% python3 -q
>>> import numpy as np
>>> from numpy import linalg as LA
>>> np.set_printoptions(suppress=True, linewidth=140)
>>> def rnd(a):
...     return np.round(a, 2) + 0
... 
>>> arr = np.load("out4.npy")
>>> arr
array([[4., 1., 0., 0.],
       [0., 4., 1., 0.],
       [0., 0., 4., 1.],
       [0., 0., 0., 4.]])
>>> # triangular, det is the product of the diagonal
>>> W1 = np.array([[-3, -2, 1], [0, -1, 1], [-2, -2, -3], [-1, 0, -1]])
>>> coef = np.array([3, 2, -1])
>>> hid = np.maximum(arr @ W1 + coef, 0)
>>> LA.matrix_rank(hid)
np.int64(3)
>>> (hid > 0).astype(int)
array([[0, 0, 1],
       [1, 0, 0],
       [0, 0, 0],
       [0, 1, 0]])
>>> (hid > 0).mean(axis=0)
array([0.25, 0.25, 0.25])
>>> basis = np.array([[-2, -2], [0, -3], [3, -3]])
>>> (hid @ basis).round(6).argmax(axis=1)
array([0, 0, 0, 0])
>>> w, vecs = LA.eig(arr)
>>> np.prod(w)
np.float64(256.0)
>>> M2 = LA.inv(arr)
>>> rnd(LA.cond(arr))
np.float64(1.5)
>>> rnd(LA.inv(M2))
array([[4., 1., 0., 0.],
       [0., 4., 1., 0.],
       [0., 0., 4., 1.],
       [0., 0., 0., 4.]])
>>> rnd(M2)
array([[ 0.25, -0.06,  0.02,  0.  ],
       [ 0.  ,  0.25, -0.06,  0.02],
       [ 0.  ,  0.  ,  0.25, -0.06],
       [ 0.  ,  0.  ,  0.  ,  0.25]])
>>> rnd(LA.det(arr) * M2)
array([[ 64., -16.,   4.,  -1.],
       [  0.,  64., -16.,   4.],
       [  0.,   0.,  64., -16.],
       [  0.,   0.,   0.,  64.]])
>>> rnd(LA.slogdet(arr)[0])
np.float64(1.0)
>>> (np.abs(M2) > 1e-9).astype(int)
array([[1, 1, 1, 1],
       [0, 1, 1, 1],
       [0, 0, 1, 1],
       [0, 0, 0, 1]])
>>> arr @ M2
array([[1., 0., 0., 0.],
       [0., 1., 0., 0.],
       [0., 0., 1., 0.],
       [0., 0., 0., 1.]])
>>> O, r_ = LA.qr(M2)
>>> rnd(O @ r_)
array([[ 0.25, -0.06,  0.02,  0.  ],
       [ 0.  ,  0.25, -0.06,  0.02],
       [ 0.  ,  0.  ,  0.25, -0.06],
       [ 0.  ,  0.  ,  0.  ,  0.25]])
>>> np.abs(np.diag(r_))
array([0.25, 0.25, 0.25, 0.25])
>>> O.shape, r_.shape
((4, 4), (4, 4))
>>> O
array([[ 1.,  0.,  0.,  0.],
       [-0.,  1.,  0.,  0.],
       [-0., -0.,  1.,  0.],
       [-0., -0., -0.,  1.]])
>>> rnd(r_)
array([[ 0.25, -0.06,  0.02,  0.  ],
       [ 0.  ,  0.25, -0.06,  0.02],
       [ 0.  ,  0.  ,  0.25, -0.06],
       [ 0.  ,  0.  ,  0.  ,  0.25]])
>>> O.T @ O
array([[1., 0., 0., 0.],
       [0., 1., 0., 0.],
       [0., 0., 1., 0.],
       [0., 0., 0., 1.]])
>>> rng = np.random.default_rng(161)
>>> M2 = arr + rng.integers(-2, 3, (4, 3)) @ rng.integers(-2, 3, (3, 4))
>>> M2
array([[ 2.,  5., -1., -1.],
       [ 1.,  3.,  2., -2.],
       [ 3., -3.,  5.,  1.],
       [ 0., -4.,  2.,  2.]])
>>> rnd(LA.svd(M2 - arr, compute_uv=False))
array([7.59, 3.27, 1.93, 0.  ])
>>> M2 - arr
array([[-2.,  4., -1., -1.],
       [ 1., -1.,  1., -2.],
       [ 3., -3.,  1.,  0.],
       [ 0., -4.,  2., -2.]])
>>> mat = np.load("x.npy")
>>> mat
array([[ 4.,  4., -1.],
       [-6., -7.,  2.],
       [-6., -6.,  1.]])
>>> Uu, s, VT = LA.svd(mat)
>>> np.argmax(s[:-1] / (s[1:] + 1e-6)) + 1
np.int64(1)
>>> rnd(s)
array([13.94,  0.78,  0.18])
>>> M2 = Uu[:, :1] @ np.diag(s[:1]) @ VT[:1]
>>> LA.matrix_rank(M2)
np.int64(1)
>>> rnd(LA.norm(mat - M2, 2)), rnd(s[1])
(np.float64(0.78), np.float64(0.78))
>>> np.kron(np.eye(2, dtype=int), mat)
array([[ 4.,  4., -1.,  0.,  0., -0.],
       [-6., -7.,  2., -0., -0.,  0.],
       [-6., -6.,  1., -0., -0.,  0.],
       [ 0.,  0., -0.,  4.,  4., -1.],
       [-0., -0.,  0., -6., -7.,  2.],
       [-0., -0.,  0., -6., -6.,  1.]])
>>> rnd(LA.det(mat[::-1]))
np.float64(-2.0)
>>> proj = np.triu(np.array([[-2, 1, -2], [1, -3, 0], [3, -2, 1]]), 1) + np.eye(3)
>>> M2 = proj @ mat @ LA.inv(proj)
>>> rnd(np.poly(M2))
array([ 1.,  2., -1., -2.])
>>> rnd(LA.det(M2))
np.float64(2.0)
>>> LA.matrix_rank(M2)
np.int64(3)
>>> np.trace(M2), np.trace(mat)
(np.float64(-2.0), np.float64(-2.0))
>>> rnd(np.sort(np.abs(LA.eigvals(mat))))
array([1., 1., 2.])
>>> (mat + mat.T) / 2
array([[ 4. , -1. , -3.5],
       [-1. , -7. , -2. ],
       [-3.5, -2. ,  1. ]])
>>> LA.determinant(mat)
Traceback (most recent call last):
  File "<python-input-55>", line 1, in <module>
    LA.determinant(mat)
    ^^^^^^^^^^^^^^
AttributeError: module 'numpy.linalg' has no attribute 'determinant'
>>> np.trace(mat)
np.float64(-2.0)
>>> (mat - mat.T) / 2
array([[ 0. ,  5. ,  2.5],
       [-5. ,  0. ,  4. ],
       [-2.5, -4. ,  0. ]])
>>> mat @ mat
array([[-2., -6.,  3.],
       [ 6., 13., -6.],
       [ 6., 12., -5.]])
>>> rnd(LA.det(mat))
np.float64(2.0)
>>> lab = rng.permutation(3)
>>> lab
array([2, 1, 0])
>>> M2 = mat[lab][:, lab]
>>> np.trace(M2)
np.float64(-2.0)
>>> np.diag(M2)
array([ 1., -7.,  4.])
>>> M2
array([[ 1., -6., -6.],
       [ 2., -7., -6.],
       [-1.,  4.,  4.]])
>>> rnd(np.sort(np.abs(LA.eigvals(M2))))
array([1., 1., 2.])
>>> np.allclose(M2, mat)
False
>>> F = np.loadtxt("m.csv", delimiter=",")
>>> F
array([[-0.9, -1. , -2. , -2. ,  0. ],
       [ 2. , -1.9, -1. ,  2. ,  0. ],
       [ 2. ,  1. ,  1.1,  1. , -2. ],
       [ 0. , -2. ,  2. ,  2.1,  0. ],
       [-1. , -1. , -2. , -2. ,  0.1]])
>>> np.argsort(-LA.norm(F, axis=0).round(6), kind="stable")[:3]
array([3, 2, 1])
>>> rnd(np.abs(LA.svd(F)[2][-1]))
array([0.57, 0.19, 0.39, 0.56, 0.41])
>>> LA.matrix_rank(F, rtol=0.1)
np.int64(4)
>>> LA.cond(F) > 100
np.True_
>>> rnd(LA.det(F[::-1]))
np.float64(-0.97)
>>> rnd(LA.eigvals(F).sum().real)
np.float64(0.5)
>>> rnd(LA.det(2 * F)), rnd(LA.det(F))
(np.float64(-31.04), np.float64(-0.97))
>>> np.kron(np.eye(2, dtype=int), F)
array([[-0.9, -1. , -2. , -2. ,  0. , -0. , -0. , -0. , -0. ,  0. ],
       [ 2. , -1.9, -1. ,  2. ,  0. ,  0. , -0. , -0. ,  0. ,  0. ],
       [ 2. ,  1. ,  1.1,  1. , -2. ,  0. ,  0. ,  0. ,  0. , -0. ],
       [ 0. , -2. ,  2. ,  2.1,  0. ,  0. , -0. ,  0. ,  0. ,  0. ],
       [-1. , -1. , -2. , -2. ,  0.1, -0. , -0. , -0. , -0. ,  0. ],
       [-0. , -0. , -0. , -0. ,  0. , -0.9, -1. , -2. , -2. ,  0. ],
       [ 0. , -0. , -0. ,  0. ,  0. ,  2. , -1.9, -1. ,  2. ,  0. ],
       [ 0. ,  0. ,  0. ,  0. , -0. ,  2. ,  1. ,  1.1,  1. , -2. ],
       [ 0. , -0. ,  0. ,  0. ,  0. ,  0. , -2. ,  2. ,  2.1,  0. ],
       [-0. , -0. , -0. , -0. ,  0. , -1. , -1. , -2. , -2. ,  0.1]])
>>> rnd(LA.det(F.T))
np.float64(-0.97)
>>> x = np.array([-3, 3, -3, 3, 0])
>>> h1 = np.maximum(F @ x, 0)
>>> h1
array([0., 0., 0., 0., 0.])
>>> np.flatnonzero(h1 > 1e-9)
array([], dtype=int64)
>>> rnd(np.maximum(F @ x, 0) - np.maximum(-F @ x, 0))
array([-0.3, -2.7, -3.3, -5.7,  0. ])
>>> M2 = F + rng.integers(-2, 3, (5, 4)) @ rng.integers(-2, 3, (4, 5))
>>> rnd(M2)
array([[-1.9, -3. , -5. , -3. ,  0. ],
       [ 5. , -9.9, -4. ,  1. , -4. ],
       [-1. , -2. , -3.9, -1. , -4. ],
       [-2. , -2. , -2. , -0.9,  4. ],
       [-1. ,  0. , -4. , -5. ,  6.1]])
>>> np.abs(M2 - F).sum(axis=1)
array([ 7., 19., 15., 13., 12.])
>>> LA.matrix_rank(M2 - F, tol=1e-8)
np.int64(4)
>>> rnd(LA.svd(M2 - F, compute_uv=False))
array([11.59, 10.13,  4.77,  0.52,  0.  ])
>>> rnd(M2 - F)
array([[-1., -2., -3., -1.,  0.],
       [ 3., -8., -3., -1., -4.],
       [-3., -3., -5., -2., -2.],
       [-2.,  0., -4., -3.,  4.],
       [ 0.,  1., -2., -3.,  6.]])
>>> feats = np.loadtxt("data.csv", delimiter=",")
>>> feats
array([[ 0., -5.,  3., -2., -3.,  5.],
       [ 4., -2., -2., -3.,  2.,  0.],
       [-2.,  2., -3.,  2.,  0.,  2.],
       [ 0.,  1.,  1., -3., -5., -3.],
       [ 5., -4., -3.,  0., -2.,  3.],
       [ 0.,  1.,  1., -3., -5., -3.]])
>>> # row 5 repeats row 3
>>> np.allclose(feats @ feats.T, feats.T @ feats)
False
>>> (feats - feats.T) / 2
array([[ 0. , -4.5,  2.5, -1. , -4. ,  2.5],
       [ 4.5,  0. , -2. , -2. ,  3. , -0.5],
       [-2.5,  2. ,  0. ,  0.5,  1.5,  0.5],
       [ 1. ,  2. , -0.5,  0. , -2.5,  0. ],
       [ 4. , -3. , -1.5,  2.5,  0. ,  4. ],
       [-2.5,  0.5, -0.5,  0. , -4. ,  0. ]])
>>> rnd(np.abs(LA.eigvals(feats)).max())
np.float64(7.82)
>>> assert feats == feats.T
Traceback (most recent call last):
  File "<python-input-96>", line 1, in <module>
    assert feats == feats.T
           ^^^^^^^^^^^^^^^^
ValueError: The truth value of an array with more than one element is ambiguous. Use a.any() or a.all()
>>> rnd(LA.det(feats))
np.float64(0.0)
>>> np.trace(feats)
np.float64(-13.0)
>>> rnd(np.sort(np.abs(LA.eigvals(feats))))
array([0.  , 0.99, 6.68, 6.68, 7.82, 7.82])
